In [1]: import numpy as np

In [2]: from numpy import linalg as LA

In [3]: np.set_printoptions(precision=2, suppress=True, linewidth=140, sign=" ")

In [4]: rd = lambda a: np.round(a, 2) + 0

In [5]: feats = np.load("m.npy")

In [6]: print(feats)
[[ 0.3  -1.2  -0.6  -0.3   1.9  -0.2 ]
 [ 0.13 -0.05  0.45 -0.14  2.13  1.2 ]
 [-1.   -2.3   1.3  -0.8   1.1   0.8 ]
 [ 0.2   0.    0.5  -0.1   2.1   1.1 ]
 [-0.1   0.   -0.7  -1.4  -0.1   0.7 ]]

In [7]: rd(LA.norm(feats, 2) / LA.norm(feats))
Out[7]: np.float64(0.8)

In [8]: print(LA.matrix_rank(feats, rtol=0.1))
4

In [9]: Uu, sigma, Vh = LA.svd(feats)

In [10]: np.argmax(sigma[:-1] / (sigma[1:] + 1e-6)) + 1
Out[10]: np.int64(4)

In [11]: M2 = Uu[:, :4] @ np.diag(sigma[:4]) @ Vh[:4]

In [12]: rd(M2)
Out[12]: 
array([[ 0.3 , -1.2 , -0.6 , -0.3 ,  1.9 , -0.2 ],
       [ 0.15, -0.04,  0.47, -0.16,  2.13,  1.18],
       [-1.  , -2.3 ,  1.3 , -0.8 ,  1.1 ,  0.8 ],
       [ 0.18, -0.01,  0.48, -0.08,  2.1 ,  1.12],
       [-0.1 ,  0.  , -0.7 , -1.4 , -0.1 ,  0.7 ]])

In [13]: LA.matrix_rank(feats, rtol=0.05)
Out[13]: np.int64(4)

In [14]: LA.matrix_rank(M2)
Out[14]: np.int64(4)

In [15]: rd(LA.norm(feats - M2) / LA.norm(feats))
Out[15]: np.float64(0.01)

In [16]: rd(LA.norm(feats - M2, 2)), rd(sigma[4])
Out[16]: (np.float64(0.06), np.float64(0.06))

In [17]: rd(np.abs(feats - M2).max())
Out[17]: np.float64(0.02)

In [18]: u, r1 = feats[2], feats[0]

In [19]: u @ r1
Out[19]: np.float64(3.85)

In [20]: rd(u @ u)
Out[20]: np.float64(10.47)

In [21]: p = (u @ r1) / (u @ u) * u

In [22]: LA.matrix_rank(np.outer(u, r1))
Out[22]: np.int64(1)

In [23]: rd(LA.norm(u + r1) ** 2 + LA.norm(u - r1) ** 2)
Out[23]: np.float64(32.2)

In [24]: rd((r1 - p) @ u)
Out[24]: np.float64(0.0)

In [25]: rd(r1 - p)
Out[25]: array([ 0.67, -0.35, -1.08, -0.01,  1.5 , -0.49])

In [26]: t3 = np.stack([feats, -2 * feats, feats[::-1]])

In [27]: rd(np.einsum("bij,cij->bc", t3, t3))
Out[27]: 
array([[ 31.2 , -62.4 ,  23.55],
       [-62.4 , 124.79, -47.09],
       [ 23.55, -47.09,  31.2 ]])

In [28]: rd(LA.norm(t3, axis=(1, 2)))
Out[28]: array([  5.59,  11.17,   5.59])

In [29]: def softmax(z):
    ...:     e = np.exp(z - z.max(axis=-1, keepdims=True))
    ...:     return e / e.sum(axis=-1, keepdims=True)
    ...: 

In [30]: rd(softmax(feats[2] + 3))
Out[30]: array([ 0.04,  0.01,  0.37,  0.05,  0.31,  0.23])

In [31]: rd(softmax(feats[2]))
Out[31]: array([ 0.04,  0.01,  0.37,  0.05,  0.31,  0.23])

In [32]: print(rd(softmax(10 * feats[2])))
[ 0.    0.    0.88  0.    0.12  0.01]

In [33]: scores = feats @ feats.T / np.sqrt(6)

In [34]: rd(softmax(scores + np.triu(np.full(scores.shape, -np.inf), 1)))
Out[34]: 
array([[ 1.  ,  0.  ,  0.  ,  0.  ,  0.  ],
       [ 0.26,  0.74,  0.  ,  0.  ,  0.  ],
       [ 0.06,  0.06,  0.88,  0.  ,  0.  ],
       [ 0.13,  0.37,  0.14,  0.35,  0.  ],
       [ 0.15,  0.15,  0.16,  0.14,  0.4 ]])

In [35]: print(rd(softmax(scores)[2] @ feats))
[-0.79 -1.95  1.07 -0.71  1.24  0.78]

In [36]: softmax(scores).round(6).argmax(axis=1)
Out[36]: array([ 0,  1,  2,  1,  4])
